$ python -q
>>> import numpy as np
>>> import numpy.linalg as la
>>> np.set_printoptions(precision=2, suppress=True, linewidth=120)
>>> W0 = np.load("block3.npy")
>>> print(W0)
[[0 0 0]
 [0 0 1]
 [0 1 0]]
>>> U, sig, vt = la.svd(W0)
>>> V = vt[:(sig > 1e-8).sum()]
>>> rng = np.random.default_rng(8323)
>>> vec = W0[1] + 2 * W0[2] + rng.integers(2) * np.eye(3)[0]
>>> print(vec)
[1. 2. 1.]
>>> print(V.T @ V)
[[0. 0. 0.]
 [0. 1. 0.]
 [0. 0. 1.]]
>>> print(np.allclose(V.T @ V @ vec, vec))
False
>>> print(W0 @ W0)
[[0 0 0]
 [0 1 0]
 [0 0 1]]
>>> print((la.matrix_power((W0 != 0) + (W0.T != 0) + np.eye(3), 3) > 0).astype(int))
[[1 0 0]
 [0 1 1]
 [0 1 1]]
>>> r = la.matrix_rank(W0)
>>> print(r)
2
>>> null = la.svd(W0)[2][r:].T
>>> print(np.allclose(W0 @ null, 0))
True
>>> print(null @ null.T)
[[1. 0. 0.]
 [0. 0. 0.]
 [0. 0. 0.]]
>>> print(W0 @ null)
[[0.]
 [0.]
 [0.]]
>>> print(null[:, 0] / null[np.abs(null[:, 0]).round(6).argmax(), 0])
[1. 0. 0.]
>>> E = np.array([[1, 3, 0],
...     [2, 5, 2],
...     [2, 7, 5],
...     [3, 7, 7],
...     [6, 7, 7],
...     [7, 10, 9],
...     [8, 12, 10],
...     [11, 12, 10],
...     [11, 14, 13],
...     [14, 15, 16],
...     [17, 16, 17],
...     [19, 18, 18],
...     [20, 21, 20],
...     [22, 21, 23]])
>>> def softmax(z):
...     e = np.exp(z - z.max(axis=-1, keepdims=True))
...     return e / e.sum(axis=-1, keepdims=True)
... 
>>> print(softmax(E).sum(axis=1))
[1. 1. 1. 1. 1. 1. 1. 1. 1. 1. 1. 1. 1. 1.]
>>> print(np.round(softmax(10 * E[13]), 2) + 0)
[0. 0. 1.]
>>> S = E @ E.T / np.sqrt(3)
>>> print(softmax(S)[13] @ E)
[22. 21. 23.]
>>> cent = E[[3, 1]].astype(float)
>>> for _ in range(5):
...     z = la.norm(E[:, None] - cent, axis=-1).argmin(axis=1)
...     cent = np.array([E[z == j].mean(axis=0) for j in range(2)])
... 
>>> print(z)
[1 1 1 1 1 1 1 1 0 0 0 0 0 0]
>>> print(cent[1] - cent[0])
[-12.17  -9.62 -11.58]
>>> C2 = np.cov(E, rowvar=False)
>>> print(la.eigvalsh(C2)[::-1])
[131.18   1.24   0.56]
>>> print(C2)
[[52.18 40.92 48.49]
 [40.92 33.54 39.23]
 [48.49 39.23 47.26]]
>>> print(np.round(np.corrcoef(E[:, 1], E[:, 0])[0, 1], 2))
0.98
>>> print(np.argsort(-la.norm(E, axis=0).round(6), kind="stable")[:3])
[1 2 0]
>>> print([round(float(x), 2) for x in la.svd(E, compute_uv=False)[:3]])
[83.14, 6.49, 3.44]
>>> print(la.matrix_rank(E, rtol=0.1))
1
>>> J = np.array([[4, 5, 2, 4], [0, 2, 0, 0]])
>>> J[:, 3] = -2 * J[:, 2]
>>> print(J)
[[ 4  5  2 -4]
 [ 0  2  0  0]]
>>> z = E[:, 0] > np.median(E[:, 0])
>>> u = E[z].mean(axis=0) - E[~z].mean(axis=0)
>>> print(((E - E.mean(axis=0)) @ u > 0).astype(int))
[0 0 0 0 0 0 0 0 1 1 1 1 1 1]
>>> print(np.argsort(-np.abs(u).round(6), kind="stable"))
[0 2 1]
>>> print(z.astype(int))
[0 0 0 0 0 0 0 1 1 1 1 1 1 1]
>>> C2 = J.T @ J
>>> print(la.svd(J, compute_uv=False) ** 2)
[62.7  2.3]
>>> print(np.round(la.eigvalsh(C2)[::-1], 2) + 0)
[62.7  2.3  0.   0. ]
>>> print(np.allclose(C2, C2.T))
True
>>> print(C2)
[[ 16  20   8 -16]
 [ 20  29  10 -20]
 [  8  10   4  -8]
 [-16 -20  -8  16]]
>>> U, sig, vt = la.svd(W0)
>>> print(sig)
[1. 1. 0.]
>>> Y = U[:, :2] @ np.diag(sig[:2]) @ vt[:2]
>>> print(Y)
[[0. 0. 0.]
 [0. 0. 1.]
 [0. 1. 0.]]
>>> print(np.abs(W0 - Y).max())
0.0
>>> Y = J + rng.integers(-2, 3, (2, 1)) @ rng.integers(-2, 3, (1, 4))
>>> print(Y)
[[ 2  1  0 -6]
 [ 1  4  1  1]]
>>> print(np.abs(Y - J).sum(axis=1))
[10  5]
>>> data = np.array([[-0.5, -1.7, -0.6], [-0.7, 0.4, 0.7], [0.5, -0.6, 1.5]])
>>> data[:, 1] *= 10
>>> print(data)
[[ -0.5 -17.   -0.6]
 [ -0.7   4.    0.7]
 [  0.5  -6.    1.5]]
>>> z = rng.permutation(3)
>>> print(z)
[0 1 2]
>>> Y = data[z][:, z]
>>> print(np.allclose(Y, data))
True
>>> print(np.sort(np.abs(la.eigvals(Y))))
[2.33 2.97 4.36]
>>> Y = la.inv(data)
>>> print(np.allclose(Y, data.T))
False
>>> print(la.inv(Y))
[[ -0.5 -17.   -0.6]
 [ -0.7   4.    0.7]
 [  0.5  -6.    1.5]]
>>> print(round(float(la.slogdet(data)[0]), 2))
-1.0
>>> print(np.round(la.det(data) * la.det(Y), 2))
1.0
>>> cent = np.array([[3, 1, 3], [2, -2, 0], [-2, 0, 3]])
>>> feats = (rng.random((11, 3)) < 0.25) @ cent
>>> print(feats)
[[ 0  0  0]
 [-2  0  3]
 [ 0  0  0]
 [ 3  1  3]
 [ 5 -1  3]
 [ 3  1  3]
 [ 3  1  3]
 [ 0  0  0]
 [ 0  0  0]
 [ 0  0  0]
 [ 0  0  0]]
>>> hat = feats @ la.solve(feats.T @ feats, feats.T)
>>> print(hat @ feats[:, 0])
[ 0. -2.  0.  3.  5.  3.  3.  0.  0.  0.  0.]
>>> print(la.matrix_rank(np.eye(11) - hat))
8
>>> print(np.diag(hat))
[0.   1.   0.   0.33 1.   0.33 0.33 0.   0.   0.   0.  ]
